$ python -q
>>> import numpy as np
>>> import numpy.linalg as la
>>> np.set_printoptions(suppress=True, linewidth=100)
>>> m1 = np.array([[0, 0, 3, 0, 5],
...     [-3, 0, 0, 0, 0],
...     [0, 0, 0, 0, 0],
...     [0, 0, 0, 0, 0],
...     [0, 0, 0, 5, 0]])
>>> Uu, s, Vt = la.svd(m1)
>>> s.round(3)
array([ 5.831,  5.   ,  3.   ,  0.   , -0.   ])
>>> np.argmax(s[:-1] / (s[1:] + 1e-6)) + 1
np.int64(3)
>>> B = Uu[:, :3] @ np.diag(s[:3]) @ Vt[:3]
>>> round(float(la.norm(m1 - B) / la.norm(m1)), 3)
0.0
>>> la.matrix_rank(B)
np.int64(3)
>>> round(np.abs(m1 - B).max(), 3)
np.float64(0.0)
>>> M = np.loadtxt("sample2.csv", delimiter=",")
>>> M
array([[-1.806, -0.001,  0.741,  0.188, -0.075],
       [ 0.399,  0.819, -0.706, -1.434, -0.942],
       [-1.268, -0.257, -3.71 ,  1.742,  0.586],
       [-1.566,  1.214, -1.016,  4.111,  0.022],
       [ 1.511,  0.539,  1.09 ,  0.079, -0.305],
       [ 1.043, -0.094, -1.896, -0.312,  0.476],
       [ 0.848,  0.911,  1.59 ,  1.684, -0.144],
       [-2.329,  0.208,  0.507, -2.388,  2.73 ],
       [-0.103,  0.86 ,  0.158,  0.603, -0.354],
       [ 0.779, -0.031, -2.755, -1.441, -1.777],
       [-0.561,  0.184, -4.148,  3.986,  0.735],
       [ 1.31 , -0.509, -3.341,  1.378, -0.075],
       [-0.769,  0.087,  1.871,  0.919, -0.951],
       [ 2.596, -0.343, -1.779,  6.308,  1.685],
       [ 1.036,  0.135, -0.677, -1.446, -1.501],
       [ 2.863,  0.415, -0.79 ,  0.166, -0.637],
       [ 1.284, -0.729,  1.126,  0.865,  0.478],
       [-0.708,  1.17 ,  2.309, -1.442, -1.078],
       [-0.859, -0.931, -0.391, -1.055, -1.42 ],
       [ 0.952,  1.13 ,  0.256,  0.141, -0.066],
       [-1.295,  0.02 ,  1.838, -0.708, -0.343]])
>>> w1 = np.array([[3, 1, 2, 1], [4, 4, 0, 1], [2, 3, 2, 2], [1, 2, 1, 1], [1, 1, 2, 3]])
>>> beta = np.array([2, 9, -4, -9])
>>> H = np.maximum(M @ w1 + beta, 0)
>>> la.matrix_rank(H)
np.int64(4)
>>> cent = np.array([[7, 2], [5, 3], [0, 9], [6, 7]])
>>> (H @ cent).round(6).argmax(axis=1)
array([0, 0, 0, 0, 0, 0, 0, 0, 0, 0, 0, 0, 0, 0, 0, 0, 0, 0, 0, 0, 0])
>>> cent = M[[5, 15]].astype(float)
>>> for _ in range(4):
...     lab = la.norm(M[:, None] - cent, axis=-1).argmin(axis=1)
...     cent = np.array([M[lab == j].mean(axis=0) for j in range(2)])
... 
>>> lab
array([1, 0, 0, 0, 1, 0, 1, 0, 1, 0, 0, 0, 1, 1, 0, 1, 1, 1, 0, 1, 1])
>>> np.bincount(lab)
array([10, 11])
>>> np.round(cent[1] - cent[0], 3)
array([ 0.69 ,  0.295,  2.578,  0.486, -0.046])
>>> np.abs(cent[1] - cent[0]).argmax()
np.int64(2)
>>> cent.round(3)
array([[-0.202,  0.074, -1.813,  0.314, -0.117],
       [ 0.488,  0.369,  0.765,  0.8  , -0.163]])
>>> round(la.norm(M, 2), 3)
np.float64(11.453)
>>> np.round(la.norm(M) ** 2 / la.norm(M, 2) ** 2, 3)
np.float64(1.896)
>>> round(M[3] @ M[14], 3)
np.float64(-6.748)
>>> def softmax(z):
...     e = np.exp(z - z.max(axis=-1, keepdims=True))
...     return e / e.sum(axis=-1, keepdims=True)
... 
>>> np.round(softmax(M[5] + -2), 3)
array([0.455, 0.146, 0.024, 0.117, 0.258])
>>> np.round(softmax(M).sum(axis=1), 3)
array([1., 1., 1., 1., 1., 1., 1., 1., 1., 1., 1., 1., 1., 1., 1., 1., 1., 1., 1., 1., 1.])
>>> att = M @ M.T / np.sqrt(5)
>>> np.round(softmax(att)[5] @ M, 3)
array([ 0.719, -0.102, -2.678,  1.535,  0.051])
>>> F = np.array([[0, -1, -2, 1, -1],
...     [1, 0, 1, 1, 1],
...     [2, -1, 0, 2, -3],
...     [-1, -1, -2, 0, -2],
...     [1, -1, 3, 2, 0]])
>>> # looks like rank 4
>>> Uu, s, Vt = la.svd(F)
>>> V = Vt[:(s > 1e-8).sum()]
>>> rng = np.random.default_rng(999)
>>> x = F[2] + 2 * F[1] + rng.integers(2) * np.eye(5)[4]
>>> x
array([ 4., -1.,  2.,  4.,  0.])
>>> np.round(np.diag(V.T @ V), 3)
array([0.824, 0.51 , 1.   , 0.686, 0.98 ])
>>> la.matrix_rank(np.vstack([F, x]))
np.int64(5)
>>> np.allclose(V.T @ V @ x, x)
False
>>> np.argsort(-la.norm(F, axis=0).round(6), kind="stable")[:3]
array([2, 4, 3])
>>> round(float(la.norm(F[3], 1)), 3), round(float(la.norm(F[3], np.inf)), 3)
(6.0, 2.0)
>>> round(la.norm(F) ** 2 / la.norm(F, 2) ** 2, 3)
np.float64(2.164)
>>> np.round(la.norm(F, "nuc"), 3)
np.float64(12.85)
>>> round(float(la.norm(F, 2)), 3)
4.996
>>> np.round(la.norm(F, axis=0), 3)
array([2.646, 2.   , 4.243, 3.162, 3.873])
>>> round(la.norm(F[3] - F[1]), 3)
np.float64(4.899)
>>> arr = np.array([[-2.4, -0.2, 1.4],
...     [0.9, -0.7, -1.0],
...     [-1.1, 0.8, 0.6],
...     [-0.3, -1.4, -1.1],
...     [1.6, 1.5, -0.7],
...     [-0.7, 0.3, -0.1],
...     [-0.3, 0.1, -0.3],
...     [1.2, 0.0, -1.0],
...     [-0.8, -0.7, 0.7],
...     [0.1, -0.4, 0.1],
...     [0.1, 1.8, 0.9],
...     [0.7, -0.2, 0.1],
...     [0.1, -1.4, 0.7],
...     [-0.6, 0.9, -0.4],
...     [-0.2, 1.0, -1.1],
...     [-1.5, -1.5, 1.2],
...     [0.2, -0.5, 0.8],
...     [1.6, -0.7, 0.2],
...     [0.5, 1.3, 1.2],
...     [-0.6, 1.0, -0.1]])
>>> arr[5] *= 5
>>> arr
array([[-2.4, -0.2,  1.4],
       [ 0.9, -0.7, -1. ],
       [-1.1,  0.8,  0.6],
       [-0.3, -1.4, -1.1],
       [ 1.6,  1.5, -0.7],
       [-3.5,  1.5, -0.5],
       [-0.3,  0.1, -0.3],
       [ 1.2,  0. , -1. ],
       [-0.8, -0.7,  0.7],
       [ 0.1, -0.4,  0.1],
       [ 0.1,  1.8,  0.9],
       [ 0.7, -0.2,  0.1],
       [ 0.1, -1.4,  0.7],
       [-0.6,  0.9, -0.4],
       [-0.2,  1. , -1.1],
       [-1.5, -1.5,  1.2],
       [ 0.2, -0.5,  0.8],
       [ 1.6, -0.7,  0.2],
       [ 0.5,  1.3,  1.2],
       [-0.6,  1. , -0.1]])
>>> cen = arr - arr.mean(axis=0)
>>> V = la.svd(cen)[2][:2]
>>> B = cen - cen @ V.T @ V
>>> la.norm(B, axis=1).round(6).argmax()
np.int64(18)
>>> round(la.norm(B) / la.norm(cen), 3)
np.float64(0.413)
>>> np.round(np.diag(V.T @ V), 3)
array([0.922, 0.944, 0.134])
>>> np.round(np.cov(cen @ V.T, rowvar=False), 3) + 0
array([[1.685, 0.   ],
       [0.   , 1.11 ]])
